$ python3 -q
>>> import numpy as np
>>> import numpy.linalg as la
>>> np.set_printoptions(precision=3, suppress=True, linewidth=140, floatmode="fixed")
>>> def rd(a):
...     return np.round(a, 3) + 0
... 
>>> F = np.load("mat.npy")
>>> print(F)
[[3 6 7]
 [4 7 8]
 [4 7 8]
 [4 7 8]
 [2 5 6]]
>>> blk = np.stack([F, 2 * F, F[::-1]])
>>> print(blk.sum(axis=0))
[[11 23 27]
 [16 28 32]
 [16 28 32]
 [16 28 32]
 [ 9 21 25]]
>>> print(np.argsort(-la.norm(F, axis=0).round(6), kind="stable")[:3])
[2 1 0]
>>> print([round(float(x), 3) for x in la.svd(F, compute_uv=False)[:3]])
[23.35, 0.873, 0.0]
>>> print(rd(la.norm(F, 2) / la.norm(F)))
0.999
>>> feats = np.array([[-2, -6, 0, -7, 6], [-9, -2, 5, 5, 6], [-2, -1, 1, -6, -8]])
>>> feats[-1] = feats[0] + -1 * feats[1]
>>> print(feats)
[[ -2  -6   0  -7   6]
 [ -9  -2   5   5   6]
 [  7  -4  -5 -12   0]]
>>> left, sig, Vh = la.svd(feats)
>>> evecs = Vh[:(sig > 1e-8).sum()]
>>> rng = np.random.default_rng(410961)
>>> vec = feats[2] + 2 * feats[0] + rng.integers(2) * np.eye(5)[0]
>>> print(vec)
[  3.000 -16.000  -5.000 -26.000  12.000]
>>> print(rd(la.norm(vec - evecs.T @ evecs @ vec)))
0.0
>>> W = np.array([[7, -5, 9, -2, 8, 5],
...     [-1, 2, -1, 6, 7, -1],
...     [5, -9, -5, 1, -5, -4],
...     [-8, -1, 9, 9, 7, -5],
...     [5, -7, 3, -8, 4, 5]])
>>> coef = np.array([3, 2, 5, 3, 4, 0])
>>> hid = np.maximum(feats @ W + coef, 0)
>>> print(rd((hid > 0).mean(axis=0)))
[0.667 0.333 0.000 0.333 0.000 0.667]
>>> print((hid > 0).astype(int))
[[1 0 0 0 0 1]
 [0 0 0 1 0 0]
 [1 1 0 0 0 1]]
>>> Z = np.array([[-1, 5], [-4, 5], [3, -2], [0, -2], [1, -3], [0, -5]])
>>> print((hid @ Z).round(6).argmax(axis=1))
[1 0 1]
>>> left, sig, Vh = la.svd(feats)
>>> print(np.argmax(sig[:-1] / (sig[1:] + 1e-6)) + 1)
2
>>> out = left[:, :2] @ np.diag(sig[:2]) @ Vh[:2]
>>> print(rd(la.norm(feats - out, 2)), rd(sig[2]))
0.0 0.0
>>> print(la.matrix_rank(out))
2
>>> print(rd(np.abs(feats - out).max()))
0.0
>>> out = np.array([[9, 4, 6], [7, 1, 5], [5, 4, 1], [4, 6, 7], [6, 2, 3]])
>>> print(out.T @ feats.T)
[[-52 -14 -38]
 [-44  24 -68]
 [-73  -6 -67]]
>>> print(feats @ out)
[[-52 -44 -73]
 [-14  24  -6]
 [-38 -68 -67]]
>>> print(np.einsum("ij,ij->i", feats, feats))
[125 171 234]
>>> print(la.matrix_rank(np.vstack([feats, out.T])))
5
>>> print(np.einsum("ik,kj->ij", feats, out))
[[-52 -44 -73]
 [-14  24  -6]
 [-38 -68 -67]]
>>> print(np.einsum("ik,kj->ji", feats, out))
[[-52 -14 -38]
 [-44  24 -68]
 [-73  -6 -67]]
>>> print(np.einsum("ij->j", feats))
[ -4 -12   0 -14  12]
>>> mat = np.array([[0, 1, 1], [1, 0, 1], [1, 1, 0]])
>>> # symmetric, so the eigenvalues are real
>>> w, evecs = la.eig(mat)
>>> print(rd(w))
[-1.000  2.000 -1.000]
>>> print(rd(mat @ evecs[:, 0] - w[0] * evecs[:, 0]))
[0.000 0.000 0.000]
>>> print(rd(np.sort(la.eigvals(mat.T))))
[-1.000 -1.000  2.000]
>>> print(mat @ (-1.0) ** np.arange(3))
[0.000 2.000 0.000]
>>> print(rd(la.norm(mat[1], 1)), rd(la.norm(mat[1], np.inf)))
2.0 1.0
>>> print(rd(la.norm(mat, "nuc")))
4.0
>>> print(rd(la.norm(mat, 1)), rd(la.norm(mat, np.inf)))
2.0 2.0
>>> vec = np.array([1, 0, 0])
>>> a = np.maximum(mat @ vec, 0)
>>> print(a)
[0 1 1]
>>> print(np.maximum(mat @ vec, 0) - np.maximum(-mat @ vec, 0))
[0 1 1]
>>> print(np.flatnonzero(a > 1e-9))
[1 2]
>>> data = np.loadtxt("w.csv", delimiter=",")
>>> print(data)
[[  1.400  -0.200   1.300  -1.100]
 [ -0.400   0.700   0.300   0.200]
 [  0.300   2.000  -0.400   0.400]
 [  0.200  -0.200   1.100   0.500]
 [  1.300  -2.600  -0.100  -0.700]
 [  1.800  -0.800  -1.400   0.500]
 [ -1.200   1.000  -0.800  -0.100]
 [  0.000   0.000  -2.500   0.800]
 [ -1.300   0.300  -2.500   0.900]
 [ -0.800  -0.100  -1.200  -0.300]
 [ -0.300   0.400   0.500  -0.900]
 [  1.800  -0.200  -0.100   0.900]
 [  0.100  -1.100   1.200   0.200]
 [  0.500   0.700  -0.600   0.000]
 [  0.700  -1.800   0.300  -0.400]
 [  1.200   0.400   0.400   0.000]
 [ 30.000   0.000  12.000 -18.000]]
>>> # row 16 dominates
>>> lab = data[:, 1] > np.median(data[:, 1])
>>> u = data[lab].mean(axis=0) - data[~lab].mean(axis=0)
>>> print(((data - data.mean(axis=0)) @ u > 0).astype(int))
[1 1 1 1 1 1 1 1 1 1 1 1 1 1 1 1 0]
>>> W0 = np.loadtxt("data.csv", delimiter=",")
>>> print(W0)
[[ 2.687 -3.190  3.858]
 [ 5.104 -1.182 -0.315]
 [-2.955 -0.129  0.362]
 [ 0.153  1.296 -3.099]
 [ 3.672 -2.358  0.149]
 [ 0.083 -2.867  0.297]
 [-2.620  4.781 -4.082]
 [-0.440 -3.855  5.165]
 [ 1.784 -0.126  1.430]
 [-1.260 -0.201  6.723]
 [-3.801 -3.295  1.256]
 [-4.400 -0.298  6.887]
 [ 0.853 -0.785 -0.273]
 [ 1.427 -1.152 -0.547]
 [ 1.321  4.094  0.931]
 [-0.973  3.272 -1.938]
 [ 2.538 -0.697 -3.650]
 [-3.602 -4.674  5.118]
 [ 5.201  4.051  0.853]
 [-2.796  3.692  2.638]
 [-4.090 -3.658  3.749]
 [-0.910  1.632  0.781]
 [-3.001  1.667  2.453]
 [-2.942 -2.752  2.965]]
>>> left, sig, Vh = la.svd(W0, full_matrices=False)
>>> print(np.abs(left[:, 0]).round(6).argmax())
17
>>> print(rd(np.sqrt((sig ** 2).sum())), rd(la.norm(W0)))
25.023 25.023
>>> print(rd(left.T @ W0 @ Vh.T))
[[18.841  0.000  0.000]
 [ 0.000 12.976  0.000]
 [ 0.000  0.000 10.139]]
>>> print(left.shape, sig.shape, Vh.shape)
(24, 3) (3,) (3, 3)
>>> print(np.allclose(left * sig @ Vh, W0))
True
>>> print(rd(np.abs(Vh[0])))
[0.470 0.461 0.753]
>>> print(rd(sig / sig[0]))
[1.000 0.689 0.538]
>>> print(rd(Vh @ Vh.T))
[[1.000 0.000 0.000]
 [0.000 1.000 0.000]
 [0.000 0.000 1.000]]
>>> print(rd(sig))
[18.841 12.976 10.139]
>>> print(rd(left.T @ left))
[[1.000 0.000 0.000]
 [0.000 1.000 0.000]
 [0.000 0.000 1.000]]
>>> out = W0 / np.sqrt((W0 ** 2).mean(axis=1, keepdims=True))
>>> print(la.matrix_rank(out) == la.matrix_rank(W0))
True
>>> print(rd(la.norm(out, axis=1)))
[1.732 1.732 1.732 1.732 1.732 1.732 1.732 1.732 1.732 1.732 1.732 1.732 1.732 1.732 1.732 1.732 1.732 1.732 1.732 1.732 1.732 1.732 1.732
 1.732]
>>> left, sig, Vh = la.svd(F)
>>> evecs = Vh[:(sig > 1e-8).sum()]
>>> vec = F[0] + 4 * F[3] + rng.integers(2) * np.eye(3)[2]
>>> print(vec)
[19.000 34.000 39.000]
>>> print(rd(evecs.T @ evecs))
[[ 0.962  0.154 -0.115]
 [ 0.154  0.385  0.462]
 [-0.115  0.462  0.654]]
>>> print(np.allclose(evecs.T @ evecs @ vec, vec))
True
>>> print(rd(la.norm(vec - evecs.T @ evecs @ vec)))
0.0
>>> Ac = W0 - W0.mean(axis=0)
>>> evecs = la.svd(Ac)[2][:1]
>>> out = Ac - Ac @ evecs.T @ evecs
>>> print(rd(out.std(axis=0)))
[2.171 2.058 1.423]
>>> print(rd(np.diag(evecs.T @ evecs)))
[0.252 0.255 0.493]
>>> print(rd(la.norm(out) / la.norm(Ac)))
0.674
>>> vec = np.array([2, -3, 1])
>>> print(np.sign((W0 @ vec).round(6)))
[ 1.000  1.000 -1.000 -1.000  1.000  1.000 -1.000  1.000  1.000  1.000  1.000 -1.000  1.000  1.000 -1.000 -1.000  1.000  1.000 -1.000
 -1.000  1.000 -1.000 -1.000  1.000]
>>> print(la.norm(W0 @ vec) <= la.norm(W0, 2) * la.norm(vec) + 1e-9)
True
>>> vec @ W0
Traceback (most recent call last):
  File "<python-input-94>", line 1, in <module>
    vec @ W0
    ~~~~^~~~
ValueError: matmul: Input operand 1 has a mismatch in its core dimension 0, with gufunc signature (n?,k),(k,m?)->(n?,m?) (size 24 is different from 3)
>>> print((W0 @ vec).argmax())
0
>>> A = np.array([[0, 1, 1], [1, 0, 0], [1, 0, 0]])
>>> print(A)
[[0 1 1]
 [1 0 0]
 [1 0 0]]
>>> print([round(float(x), 3) for x in la.svd(A, compute_uv=False)[:3]])
[1.414, 1.414, 0.0]
>>> print(la.lstsq(A[:-1].T, A[-1])[2])
2
>>> try:
...     la.inv(A)
... except la.LinAlgError as e:
...     print(repr(e))
... 
LinAlgError('Singular matrix')
>>> print(rd(A @ la.pinv(A) @ A))
[[0.000 1.000 1.000]
 [1.000 0.000 0.000]
 [1.000 0.000 0.000]]
>>> print(np.abs(np.diag(la.qr(A)[1])) > 1e-9)
[ True  True False]
>>> E = np.load("dump.npy")
>>> print(E)
[[0 0 1 0 1]
 [0 0 0 1 1]
 [1 0 0 1 1]
 [0 1 1 0 0]
 [1 1 1 0 0]]
>>> # null space of dimension 1
>>> blk = np.stack([E, 2 * E, E[::-1]])
>>> print(la.matrix_rank(blk.reshape(3, -1)))
2
>>> print((blk @ E.T).shape)
(3, 5, 5)
>>> print(blk.shape)
(3, 5, 5)
>>> print(rd(la.norm(blk, axis=(1, 2))))
[3.464 6.928 3.464]
>>> proj = np.triu(np.array([[2, 1, -2, -2, 1],
...     [2, 0, 1, 2, 0],
...     [2, 0, 1, 1, -2],
...     [-1, -1, -1, 1, 2],
...     [-1, -1, -1, -1, -2]]), 1) + np.eye(5)
>>> out = proj @ E @ la.inv(proj)
>>> print(np.trace(out), np.trace(E))
0.0 0
>>> vec = np.array([-2, -1, 1, 1, 2])
>>> print((E @ vec).argmax())
0
>>> print(E @ (2 * vec))
[ 6  6  2  0 -4]
>>> print((E * vec).sum(axis=1))
[ 3  3  1  0 -2]
>>> print(np.einsum("ij,j->i", E, vec))
[ 3  3  1  0 -2]
>>> print(E @ np.ones(5))
[2.000 2.000 3.000 2.000 3.000]
>>> print(np.sign((E @ vec).round(6)))
[ 1  1  1  0 -1]
>>> print(E @ vec)
[ 3  3  1  0 -2]
>>> print(E * vec)
[[ 0  0  1  0  2]
 [ 0  0  0  1  2]
 [-2  0  0  1  2]
 [ 0 -1  1  0  0]
 [-2 -1  1  0  0]]
>>> left, sig, Vh = la.svd(E)
>>> evecs = Vh[:(sig > 1e-8).sum()]
>>> vec = E[0] + -1 * E[1] + rng.integers(2) * np.eye(5)[1]
>>> print(vec)
[ 0.000  1.000  1.000 -1.000  0.000]
>>> print(rd(la.norm(vec - evecs.T @ evecs @ vec)))
0.5
>>> J = np.array([[2.0, -3.0, -2.0, -2.0, -3.0],
...     [0.0, 6.0, 2.0, 6.0, 0.0],
...     [0.0, 2.0, 8.0, 0.0, 2.0],
...     [0.0, 0.0, 6.0, 5.0, 9.0],
...     [0.0, 5.0, 8.0, 9.0, 3.0]])
>>> print(J)
[[ 2.000 -3.000 -2.000 -2.000 -3.000]
 [ 0.000  6.000  2.000  6.000  0.000]
 [ 0.000  2.000  8.000  0.000  2.000]
 [ 0.000  0.000  6.000  5.000  9.000]
 [ 0.000  5.000  8.000  9.000  3.000]]
>>> out = np.array([[0, 2], [-1, -2]])
>>> Z = np.kron(out, J)
>>> print(rd(la.norm(Z, 2)), rd(la.norm(out, 2) * la.norm(J, 2)))
57.369 57.369
>>> blk = np.stack([J, -3 * J, J[::-1]])
>>> print(blk.shape)
(3, 5, 5)
>>> print(blk.sum(axis=0))
[[ -4.000  11.000  12.000  13.000   9.000]
 [  0.000 -12.000   2.000  -7.000   9.000]
 [  0.000  -2.000  -8.000   0.000  -2.000]
 [  0.000   6.000 -10.000  -4.000 -18.000]
 [  2.000 -13.000 -18.000 -20.000  -9.000]]
>>> print(la.matrix_rank(blk.reshape(3, -1)))
2
>>> print(np.einsum("bij,cij->bc", blk, blk))
[[  499.000 -1497.000    40.000]
 [-1497.000  4491.000  -120.000]
 [   40.000  -120.000   499.000]]
>>> left, sig = la.svd(J)
Traceback (most recent call last):
  File "<python-input-138>", line 1, in <module>
    left, sig = la.svd(J)
    ^^^^^^^^^
ValueError: too many values to unpack (expected 2)
>>> left, sig, Vh = la.svd(J, full_matrices=False)
>>> print(rd(left.T @ left))
[[1.000 0.000 0.000 0.000 0.000]
 [0.000 1.000 0.000 0.000 0.000]
 [0.000 0.000 1.000 0.000 0.000]
 [0.000 0.000 0.000 1.000 0.000]
 [0.000 0.000 0.000 0.000 1.000]]
>>> print(rd(np.abs(Vh[0])))
[0.024 0.344 0.625 0.567 0.412]
>>> print(rd(left.T @ J @ Vh.T))
[[19.641  0.000  0.000  0.000  0.000]
 [ 0.000  8.366  0.000  0.000  0.000]
 [ 0.000  0.000  5.704  0.000  0.000]
 [ 0.000  0.000  0.000  3.106  0.000]
 [ 0.000  0.000  0.000  0.000  1.019]]
>>> print(rd(sig / sig[0]))
[1.000 0.426 0.290 0.158 0.052]
>>> print((sig > 1e-8).sum())
5
